% python3 -q
>>> import numpy as np
>>> import numpy.linalg as la
>>> np.set_printoptions(precision=3, suppress=True, linewidth=200, legacy="1.25")
>>> F = np.array([[-1.95, 1.0, -1.0, 2.0],
...     [2.0, -1.95, 2.0, 1.0],
...     [-1.0, 0.0, 1.05, 0.0],
...     [-2.0, 1.0, -1.0, 2.05]])
>>> vec = np.array([4, -4, 2, 3])
>>> h1 = np.maximum(F @ vec, 0)
>>> F * (h1 > 1e-9)[:, None]
array([[-0.  ,  0.  , -0.  ,  0.  ],
       [ 2.  , -1.95,  2.  ,  1.  ],
       [-0.  ,  0.  ,  0.  ,  0.  ],
       [-0.  ,  0.  , -0.  ,  0.  ]])
>>> np.tanh(F @ vec)
array([-1.   ,  1.   , -0.956, -1.   ])
>>> np.round(la.norm(F, 2) / la.norm(F), 3)
0.855
>>> np.abs(la.svd(F)[2][-1])
array([0.383, 0.838, 0.364, 0.139])
>>> np.argsort(-la.norm(F, axis=0).round(6), kind="stable")[:3]
array([0, 3, 2])
>>> u = np.array([0, 1])
>>> np.array([np.convolve(row, u, "same") for row in F])
array([[ 0.  , -1.95,  1.  , -1.  ],
       [ 0.  ,  2.  , -1.95,  2.  ],
       [ 0.  , -1.  ,  0.  ,  1.05],
       [ 0.  , -2.  ,  1.  , -1.  ]])
>>> np.correlate(F[3], F[2], "full")
array([ 0.   , -2.1  ,  1.05 ,  0.95 ,  1.152,  1.   , -2.05 ])
>>> np.cross(F[3, :3], F[2, :3])
array([1.05, 3.1 , 1.  ])
>>> np.convolve(F[3], u)
array([ 0.  , -2.  ,  1.  , -1.  ,  2.05])
>>> t = np.radians(116)
>>> R = np.eye(4)
>>> R[3, 3] = R[1, 1] = np.cos(t)
>>> R[3, 1], R[1, 3] = -np.sin(t), np.sin(t)
>>> R
array([[ 1.   ,  0.   ,  0.   ,  0.   ],
       [ 0.   , -0.438,  0.   ,  0.899],
       [ 0.   ,  0.   ,  1.   ,  0.   ],
       [ 0.   , -0.899,  0.   , -0.438]])
>>> out = F @ R.T
>>> out
array([[-1.95 ,  1.359, -1.   , -1.776],
       [ 2.   ,  1.754,  2.   ,  1.314],
       [-1.   ,  0.   ,  1.05 ,  0.   ],
       [-2.   ,  1.404, -1.   , -1.797]])
>>> round(float(la.det(R)), 3), round(np.trace(R), 3)
(1.0, 1.123)
>>> np.allclose(la.norm(F, axis=1), la.norm(out, axis=1))
True
>>> A = np.load("w.npy")
>>> A
array([[ 1,  1,  1,  1, -1, -1, -1, -1],
       [ 1,  1, -1, -1,  1,  1, -1, -1],
       [ 1, -1, -1,  1,  1, -1, -1,  1],
       [ 1,  1,  1,  1,  1,  1,  1,  1],
       [ 1, -1, -1,  1, -1,  1,  1, -1]])
>>> vec = np.array([2, -1, 1, 1, -3, -1, -3, 0])
>>> (A * vec).sum(axis=1)
array([10, -2,  4, -4,  2])
>>> A @ np.ones(8)
array([0., 0., 0., 8., 0.])
>>> la.norm(A @ vec) <= la.norm(A, 2) * la.norm(vec) + 1e-9
True
